% ipython --no-banner

In [1]: import numpy as np

In [2]: from numpy import linalg as LA

In [3]: np.set_printoptions(precision=1, suppress=True, linewidth=160)

In [4]: def rd(a):
   ...:     return np.round(a, 1) + 0
   ...: 

In [5]: F = np.load("case6.npy")

In [6]: F
Out[6]: 
array([[3, 3, 0, 0, 0, 0],
       [0, 0, 0, 0, 0, 0],
       [0, 1, 0, 0, 0, 0],
       [0, 0, 3, 3, 0, 0],
       [0, 0, 0, 0, 0, 0],
       [0, 0, 0, 1, 0, 0],
       [0, 0, 0, 0, 3, 3],
       [0, 0, 0, 0, 0, 0],
       [0, 0, 0, 0, 0, 1]])

In [7]: x0 = np.array([0, 2, 2, 1, 0, 2])

In [8]: rhs = F @ x0

In [9]: rhs
Out[9]: array([6, 0, 2, 9, 0, 1, 6, 0, 2])

In [10]: rd(LA.pinv(F) @ F)
Out[10]: 
array([[1., 0., 0., 0., 0., 0.],
       [0., 1., 0., 0., 0., 0.],
       [0., 0., 1., 0., 0., 0.],
       [0., 0., 0., 1., 0., 0.],
       [0., 0., 0., 0., 1., 0.],
       [0., 0., 0., 0., 0., 1.]])

In [11]: rd(LA.solve(F.T @ F, F.T @ rhs))
Out[11]: array([0., 2., 2., 1., 0., 2.])

In [12]: rd(LA.lstsq(F, rhs)[0])
Out[12]: array([0., 2., 2., 1., 0., 2.])

In [13]: rng = np.random.default_rng(12)

In [14]: rhs = rhs + 0.1 * rng.normal(size=9)

In [15]: rd(rhs)
Out[15]: array([ 6. ,  0.1,  2.1,  9.1,  0.2,  0.9,  5.9, -0.1,  2. ])

In [16]: coef, *_ = LA.lstsq(F, rhs)

In [17]: [round(float(LA.norm(LA.solve(F.T @ F + lam * np.eye(6), F.T @ rhs))), 2) for lam in (0, 1, 10, 100)]
Out[17]: [3.69, 2.88, 1.91, 0.46]

In [18]: B = np.array([[0, 0, 2], [2, 2, 0], [2, 2, 2], [1, 0, 0], [2, 1, 1], [0, 1, 2]])

In [19]: B @ F
---------------------------------------------------------------------------
ValueError                                Traceback (most recent call last)
Cell In[19], line 1
----> 1 B @ F

ValueError: matmul: Input operand 1 has a mismatch in its core dimension 0, with gufunc signature (n?,k),(k,m?)->(n?,m?) (size 9 is different from 3)

In [20]: B.T @ F.T
Out[20]: 
array([[6, 0, 2, 9, 0, 1, 6, 0, 0],
       [6, 0, 2, 6, 0, 0, 6, 0, 1],
       [6, 0, 0, 6, 0, 0, 9, 0, 2]])

In [21]: np.einsum("ik,kj->ji", F, B)
Out[21]: 
array([[6, 0, 2, 9, 0, 1, 6, 0, 0],
       [6, 0, 2, 6, 0, 0, 6, 0, 1],
       [6, 0, 0, 6, 0, 0, 9, 0, 2]])

In [22]: np.einsum("ik,kj->ij", F, B)
Out[22]: 
array([[6, 6, 6],
       [0, 0, 0],
       [2, 2, 0],
       [9, 6, 6],
       [0, 0, 0],
       [1, 0, 0],
       [6, 6, 9],
       [0, 0, 0],
       [0, 1, 2]])

In [23]: LA.matrix_rank(np.vstack([F, B.T]))
Out[23]: np.int64(6)

In [24]: F @ B
Out[24]: 
array([[6, 6, 6],
       [0, 0, 0],
       [2, 2, 0],
       [9, 6, 6],
       [0, 0, 0],
       [1, 0, 0],
       [6, 6, 9],
       [0, 0, 0],
       [0, 1, 2]])

In [25]: np.einsum("ij->j", F)
Out[25]: array([3, 4, 3, 4, 3, 4])

In [26]: np.einsum("ij,ij->i", F, F)
Out[26]: array([18,  0,  1, 18,  0,  1, 18,  0,  1])

In [27]: LA.matrix_rank(F @ B)
Out[27]: np.int64(3)

In [28]: np.vstack([F, B.T]).shape
Out[28]: (12, 6)

In [29]: hat = F @ LA.solve(F.T @ F, F.T)

In [30]: np.allclose(hat @ hat, hat)
Out[30]: True

In [31]: mat = np.load("block0.npy")

In [32]: rd(mat)
Out[32]: 
array([[-0.2,  0.8, -0.4,  0.1,  1.1, -1.1,  0.9,  1.3, -1. ,  0.6, -1.2, -0.7],
       [ 0.5,  0. ,  0.1, -1.2, -1.5,  0.2,  0.5,  0.9,  0.4,  1.3, -1.4, -0.6],
       [-0.6,  0.3, -0.3,  1.3,  2. , -0.8, -0.1, -0.3, -0.8, -1. ,  0.8,  0.3],
       [-0.2,  0.8, -0.4,  0.1,  1.1, -1.2,  0.9,  1.3, -1. ,  0.6, -1.2, -0.6],
       [-0.5,  0.7, -0.4,  0.8,  1.9, -1.2,  0.6,  0.8, -1.2, -0.1, -0.4, -0.3],
       [-0.5, -0.1, -0.1,  1.2,  1.3, -0.1, -0.5, -0.9, -0.3, -1.3,  1.4,  0.7],
       [ 0.5, -0.7,  0.4, -0.7, -1.8,  1.2, -0.6, -0.8,  1.2,  0.1,  0.4,  0.3],
       [-0.5, -0.2,  0. ,  1.2,  1.2,  0. , -0.6, -1.1, -0.1, -1.3,  1.5,  0.7],
       [ 0.6, -0.3,  0.3, -1.3, -1.9,  0.7,  0.1,  0.4,  0.8,  1.1, -0.9, -0.4],
       [-0.6,  0.6, -0.4,  1.1,  2. , -1. ,  0.2,  0.2, -1. , -0.7,  0.3,  0. ],
       [-0.2, -0.5,  0.2,  0.8,  0.4,  0.5, -0.8, -1.4,  0.3, -1.2,  1.7,  0.8],
       [ 0.6, -0.6,  0.4, -1. , -2. ,  1.1, -0.4, -0.5,  1.1,  0.4,  0. ,  0.1],
       [-0.6,  0.5, -0.4,  1.2,  2. , -1. ,  0.2,  0.1, -1. , -0.8,  0.4,  0.1],
       [-0.5,  0. , -0.1,  1.3,  1.5, -0.3, -0.4, -0.8, -0.4, -1.3,  1.3,  0.6],
       [-0.3, -0.4,  0.1,  0.9,  0.6,  0.4, -0.8, -1.3,  0.2, -1.3,  1.7,  0.8],
       [-0.2, -0.5,  0.2,  0.7,  0.1,  0.7, -0.9, -1.4,  0.5, -1.2,  1.7,  0.8],
       [-0.1, -0.6,  0.3,  0.6, -0.1,  0.8, -0.9, -1.4,  0.6, -1.1,  1.6,  0.8],
       [ 0.1,  0.6, -0.3, -0.5,  0.2, -0.8,  0.9,  1.4, -0.6,  1.1, -1.6, -0.8],
       [-0.6,  0.5, -0.4,  1.1,  2.1, -1. ,  0.2,  0.2, -1. , -0.7,  0.3,  0.1]])

In [33]: B = F + rng.integers(-2, 3, (9, 3)) @ rng.integers(-2, 3, (3, 6))

In [34]: B
Out[34]: 
array([[ 5,  0, -1, -1,  7,  4],
       [-4, -4, -4,  2,  4, -4],
       [-4,  4, -3,  6, -3, -2],
       [-4, -1,  0,  6,  0, -4],
       [-2,  0, -4,  5,  4,  2],
       [ 2,  1, -1,  3,  4,  6],
       [-4, -1, -3,  3,  3, -1],
       [-2, -4, -4,  2,  7,  0],
       [ 6,  0,  4, -5,  2,  7]])

In [35]: np.abs(B - F).sum(axis=1)
Out[35]: array([18, 22, 21, 15, 17, 16, 15, 19, 23])

In [36]: hat = B @ LA.solve(B.T @ B, B.T)

In [37]: rd(np.trace(hat))
Out[37]: np.float64(6.0)

In [38]: rd(LA.eigvalsh(hat))
Out[38]: array([0., 0., 0., 1., 1., 1., 1., 1., 1.])

In [39]: W0 = np.load("m.npy")

In [40]: W0
Out[40]: 
array([[  5.,   0.,   0.,   0.,   0.,   0.,   0.,   0.,   0.],
       [  0.,  86., -36.,  54.,  45.,  27., -45., -36.,   0.],
       [  0., -36.,  21., -24., -20., -12.,  20.,  16.,   0.],
       [  0.,  54., -24.,  41.,  30.,  18., -30., -24.,   0.],
       [  0.,  45., -20.,  30.,  30.,  15., -25., -20.,   0.],
       [  0.,  27., -12.,  18.,  15.,  14., -15., -12.,   0.],
       [  0., -45.,  20., -30., -25., -15.,  30.,  20.,   0.],
       [  0., -36.,  16., -24., -20., -12.,  20.,  21.,   0.],
       [  0.,   0.,   0.,   0.,   0.,   0.,   0.,   0.,   5.]])

In [41]: np.trace(W0)
Out[41]: np.float64(253.0)

In [42]: rd(np.sort(np.abs(LA.eigvals(W0))))
Out[42]: array([  5.,   5.,   5.,   5.,   5.,   5.,   5.,   5., 213.])

In [43]: np.allclose(W0, W0.T)
Out[43]: True

In [44]: rd(LA.matrix_power(W0, 2))
Out[44]: 
array([[   25.,     0.,     0.,     0.,     0.,     0.,     0.,     0.,     0.],
       [    0., 17683., -7848., 11772.,  9810.,  5886., -9810., -7848.,     0.],
       [    0., -7848.,  3513., -5232., -4360., -2616.,  4360.,  3488.,     0.],
       [    0., 11772., -5232.,  7873.,  6540.,  3924., -6540., -5232.,     0.],
       [    0.,  9810., -4360.,  6540.,  5475.,  3270., -5450., -4360.,     0.],
       [    0.,  5886., -2616.,  3924.,  3270.,  1987., -3270., -2616.,     0.],
       [    0., -9810.,  4360., -6540., -5450., -3270.,  5475.,  4360.,     0.],
       [    0., -7848.,  3488., -5232., -4360., -2616.,  4360.,  3513.,     0.],
       [    0.,     0.,     0.,     0.,     0.,     0.,     0.,     0.,    25.]])

In [45]: rd(np.abs(LA.eigvals(W0)).max())
Out[45]: np.float64(213.0)

In [46]: W0 @ W0
Out[46]: 
array([[   25.,     0.,     0.,     0.,     0.,     0.,     0.,     0.,     0.],
       [    0., 17683., -7848., 11772.,  9810.,  5886., -9810., -7848.,     0.],
       [    0., -7848.,  3513., -5232., -4360., -2616.,  4360.,  3488.,     0.],
       [    0., 11772., -5232.,  7873.,  6540.,  3924., -6540., -5232.,     0.],
       [    0.,  9810., -4360.,  6540.,  5475.,  3270., -5450., -4360.,     0.],
       [    0.,  5886., -2616.,  3924.,  3270.,  1987., -3270., -2616.,     0.],
       [    0., -9810.,  4360., -6540., -5450., -3270.,  5475.,  4360.,     0.],
       [    0., -7848.,  3488., -5232., -4360., -2616.,  4360.,  3513.,     0.],
       [    0.,     0.,     0.,     0.,     0.,     0.,     0.,     0.,    25.]])

In [47]: np.allclose(W0 @ W0.T, W0.T @ W0)
Out[47]: True

In [48]: ev, vecs = LA.eigh(W0)

In [49]: x0 = np.array([2, -1, -2, 0, 2, -1, 1, 1, 2])

In [50]: rd(LA.eigvalsh(W0[1:, 1:]))
Out[50]: array([  5.,   5.,   5.,   5.,   5.,   5.,   5., 213.])

In [51]: (np.sign(vecs[:, -1].round(6)) == np.sign(vecs[0, -1].round(6))).astype(int)
Out[51]: array([1, 0, 0, 0, 0, 0, 0, 0, 1])

In [52]: x0 @ W0 @ x0
Out[52]: np.float64(109.0)

In [53]: rd(vecs * np.maximum(ev, 0) @ vecs.T)
Out[53]: 
array([[  5.,   0.,   0.,   0.,   0.,   0.,   0.,   0.,   0.],
       [  0.,  86., -36.,  54.,  45.,  27., -45., -36.,   0.],
       [  0., -36.,  21., -24., -20., -12.,  20.,  16.,   0.],
       [  0.,  54., -24.,  41.,  30.,  18., -30., -24.,   0.],
       [  0.,  45., -20.,  30.,  30.,  15., -25., -20.,   0.],
       [  0.,  27., -12.,  18.,  15.,  14., -15., -12.,   0.],
       [  0., -45.,  20., -30., -25., -15.,  30.,  20.,   0.],
       [  0., -36.,  16., -24., -20., -12.,  20.,  21.,   0.],
       [  0.,   0.,   0.,   0.,   0.,   0.,   0.,   0.,   5.]])

In [54]: rd(x0 @ W0 @ x0 / (x0 @ x0)), rd(ev[0]), rd(ev[-1])
Out[54]: (np.float64(5.4), np.float64(5.0), np.float64(213.0))

In [55]: ev, vecs = LA.eigh(W0)

In [56]: (ev > 1e-8).sum(), (ev < -1e-8).sum()
Out[56]: (np.int64(9), np.int64(0))

In [57]: rd(vecs @ np.diag(ev) @ vecs.T)
Out[57]: 
array([[  5.,   0.,   0.,   0.,   0.,   0.,   0.,   0.,   0.],
       [  0.,  86., -36.,  54.,  45.,  27., -45., -36.,   0.],
       [  0., -36.,  21., -24., -20., -12.,  20.,  16.,   0.],
       [  0.,  54., -24.,  41.,  30.,  18., -30., -24.,   0.],
       [  0.,  45., -20.,  30.,  30.,  15., -25., -20.,   0.],
       [  0.,  27., -12.,  18.,  15.,  14., -15., -12.,   0.],
       [  0., -45.,  20., -30., -25., -15.,  30.,  20.,   0.],
       [  0., -36.,  16., -24., -20., -12.,  20.,  21.,   0.],
       [  0.,   0.,   0.,   0.,   0.,   0.,   0.,   0.,   5.]])

In [58]: rd(LA.svd(W0, compute_uv=False))
Out[58]: array([213.,   5.,   5.,   5.,   5.,   5.,   5.,   5.,   5.])

In [59]: rd(LA.eigvalsh(W0 + 4 * np.eye(9)))
Out[59]: array([  9.,   9.,   9.,   9.,   9.,   9.,   9.,   9., 217.])

In [60]: np.unique(ev.round(6) + 0, return_counts=True)[1]
Out[60]: array([8, 1])

In [61]: feats = np.load("x.npy")

In [62]: feats
Out[62]: 
array([[-0.9, -0.9, -0.9,  1. , -0.5, -0.5,  0.9],
       [-1. , -0.7,  0.1,  0.5, -0.7, -0.5,  0.8],
       [ 1. ,  1. ,  1. , -0.9,  1. ,  1. ,  1. ],
       [-0.9,  0. ,  0.5,  0.7, -0.1,  1. ,  1. ],
       [ 0. ,  0.4,  0.3,  0.2,  0.3,  0.8,  0.9],
       [-0.4, -0.3, -0.1,  0.1, -0.2, -0.3, -0.1],
       [ 1. ,  0.5, -0.8,  0.6,  0.8,  0.5, -0.8],
       [ 0.9,  0.8,  0.5, -0.9,  0.4, -0.3, -1. ],
       [-0.8,  0.9,  1. , -1. ,  0. ,  0.9,  0.9],
       [-1. , -1. , -0.2,  0.9, -0.9, -0.6,  1. ],
       [-1. , -0.7,  0.2,  0.7, -0.7,  0. ,  1. ],
       [-1. , -0.9, -0.7,  1. , -0.2,  1. ,  1. ],
       [ 1. ,  0.8,  0.3, -1. ,  0.5, -0.8, -1. ],
       [-0.9,  0.9,  1. , -1. , -0.6, -0.5, -0.9],
       [-1. , -1. ,  0.4,  0.8, -1. , -0.8,  1. ],
       [ 1. ,  1. ,  0.9, -0.9,  0.9,  1. ,  0.9],
       [-0.8, -0.8, -0.3, -0.6, -0.8, -1. , -1. ],
       [-1. , -0.1,  0.8,  0.4, -0.4,  0.9,  1. ],
       [-0.2, -0.6, -0.5,  0.2, -0.4, -0.9, -0.9],
       [-1. , -0.9, -0.8,  1. , -0.5,  1. ,  1. ],
       [ 0.5,  1. ,  0.9, -0.7,  0.7,  1. ,  1. ],
       [ 0.9,  0.8,  0.3, -0.6,  0.7,  0.7, -0.4],
       [-0.9,  0.9,  1. , -0.8,  0.4,  1. ,  1. ],
       [-1. , -1. , -1. ,  1. , -0.9, -0.2,  1. ],
       [ 0.5,  0.7,  0.6, -0.9,  0.2,  0.2, -0.7],
       [-0.4, -1. , -1. ,  1. , -0.7, -1. , -0.8]])

In [63]: G = np.cov(feats, rowvar=False)

In [64]: np.argsort(-feats.std(axis=0).round(6), kind="stable")
Out[64]: array([6, 0, 1, 3, 5, 2, 4])

In [65]: rd(np.corrcoef(feats[:, 6], feats[:, 2])[0, 1])
Out[65]: np.float64(0.1)

In [66]: rd(np.corrcoef(feats.T))
Out[66]: 
array([[ 1. ,  0.7,  0.3, -0.6,  0.9,  0.2, -0.4],
       [ 0.7,  1. ,  0.8, -0.9,  0.8,  0.5, -0.2],
       [ 0.3,  0.8,  1. , -0.7,  0.5,  0.4,  0.1],
       [-0.6, -0.9, -0.7,  1. , -0.6, -0.2,  0.4],
       [ 0.9,  0.8,  0.5, -0.6,  1. ,  0.6, -0.1],
       [ 0.2,  0.5,  0.4, -0.2,  0.6,  1. ,  0.5],
       [-0.4, -0.2,  0.1,  0.4, -0.1,  0.5,  1. ]])

In [67]: rd(np.polyfit(feats[:, 6], feats[:, 2], 1))
Out[67]: array([0.1, 0.1])

In [68]: rd(LA.eigvalsh(G)[::-1])
Out[68]: array([2.3, 1.2, 0.5, 0.2, 0.1, 0. , 0. ])

In [69]: rd(np.median(feats, axis=0))
Out[69]: array([-0.8,  0. ,  0.3,  0.2, -0.2,  0.1,  0.9])
